In [1]: import numpy as np

In [2]: np.set_printoptions(precision=2, suppress=True, linewidth=100)

In [3]: u = np.array([0, 1, 2, 0, 0, 2, 0])

In [4]: r1 = np.array([-2, 3, -1, 2, 0, 0, -1])

In [5]: data = np.outer(u, r1)

In [6]: data
Out[6]: 
array([[ 0,  0,  0,  0,  0,  0,  0],
       [-2,  3, -1,  2,  0,  0, -1],
       [-4,  6, -2,  4,  0,  0, -2],
       [ 0,  0,  0,  0,  0,  0,  0],
       [ 0,  0,  0,  0,  0,  0,  0],
       [-4,  6, -2,  4,  0,  0, -2],
       [ 0,  0,  0,  0,  0,  0,  0]])

In [7]: print((data - data.T) / 2)
[[ 0.   1.   2.   0.   0.   2.   0. ]
 [-1.   0.  -3.5  1.   0.  -3.  -0.5]
 [-2.   3.5  0.   2.   0.   1.  -1. ]
 [ 0.  -1.  -2.   0.   0.  -2.   0. ]
 [ 0.   0.   0.   0.   0.   0.   0. ]
 [-2.   3.  -1.   2.   0.   0.  -1. ]
 [ 0.   0.5  1.   0.   0.   1.   0. ]]

In [8]: np.linalg.matrix_power(data, 2)
Out[8]: 
array([[ 0,  0,  0,  0,  0,  0,  0],
       [-2,  3, -1,  2,  0,  0, -1],
       [-4,  6, -2,  4,  0,  0, -2],
       [ 0,  0,  0,  0,  0,  0,  0],
       [ 0,  0,  0,  0,  0,  0,  0],
       [-4,  6, -2,  4,  0,  0, -2],
       [ 0,  0,  0,  0,  0,  0,  0]])

In [9]: (data + data.T) / 2
Out[9]: 
array([[ 0. , -1. , -2. ,  0. ,  0. , -2. ,  0. ],
       [-1. ,  3. ,  2.5,  1. ,  0. ,  3. , -0.5],
       [-2. ,  2.5, -2. ,  2. ,  0. , -1. , -1. ],
       [ 0. ,  1. ,  2. ,  0. ,  0. ,  2. ,  0. ],
       [ 0. ,  0. ,  0. ,  0. ,  0. ,  0. ,  0. ],
       [-2. ,  3. , -1. ,  2. ,  0. ,  0. , -1. ],
       [ 0. , -0.5, -1. ,  0. ,  0. , -1. ,  0. ]])

In [10]: data @ data
Out[10]: 
array([[ 0,  0,  0,  0,  0,  0,  0],
       [-2,  3, -1,  2,  0,  0, -1],
       [-4,  6, -2,  4,  0,  0, -2],
       [ 0,  0,  0,  0,  0,  0,  0],
       [ 0,  0,  0,  0,  0,  0,  0],
       [-4,  6, -2,  4,  0,  0, -2],
       [ 0,  0,  0,  0,  0,  0,  0]])

In [11]: U, s, vt = np.linalg.svd(data, full_matrices=False)

In [12]: print(s.round(2) + 0)
[13.08  0.    0.    0.    0.    0.    0.  ]

In [13]: np.round(vt @ vt.T, 2) + 0
Out[13]: 
array([[1., 0., 0., 0., 0., 0., 0.],
       [0., 1., 0., 0., 0., 0., 0.],
       [0., 0., 1., 0., 0., 0., 0.],
       [0., 0., 0., 1., 0., 0., 0.],
       [0., 0., 0., 0., 1., 0., 0.],
       [0., 0., 0., 0., 0., 1., 0.],
       [0., 0., 0., 0., 0., 0., 1.]])

In [14]: np.allclose(U * s @ vt, data)
Out[14]: True

In [15]: np.abs(vt[0])
Out[15]: array([0.46, 0.69, 0.23, 0.46, 0.  , 0.  , 0.23])

In [16]: np.abs(np.diag(np.linalg.qr(data)[1])) > 1e-9
Out[16]: array([ True, False, False, False, False, False, False])

In [17]: print(data @ np.linalg.pinv(data) @ data)
[[ 0.  0.  0.  0.  0.  0.  0.]
 [-2.  3. -1.  2.  0.  0. -1.]
 [-4.  6. -2.  4.  0.  0. -2.]
 [ 0.  0.  0.  0.  0.  0.  0.]
 [ 0.  0.  0.  0.  0.  0.  0.]
 [-4.  6. -2.  4.  0.  0. -2.]
 [ 0.  0.  0.  0.  0.  0.  0.]]

In [18]: rng = np.random.default_rng(41)

In [19]: labels = rng.permutation(7)

In [20]: labels
Out[20]: array([1, 0, 2, 3, 4, 5, 6])

In [21]: M2 = data[labels][:, labels]

In [22]: np.sort(np.abs(np.linalg.eigvals(M2)))
Out[22]: array([0., 0., 0., 0., 0., 0., 1.])

In [23]: print(np.trace(M2))
1
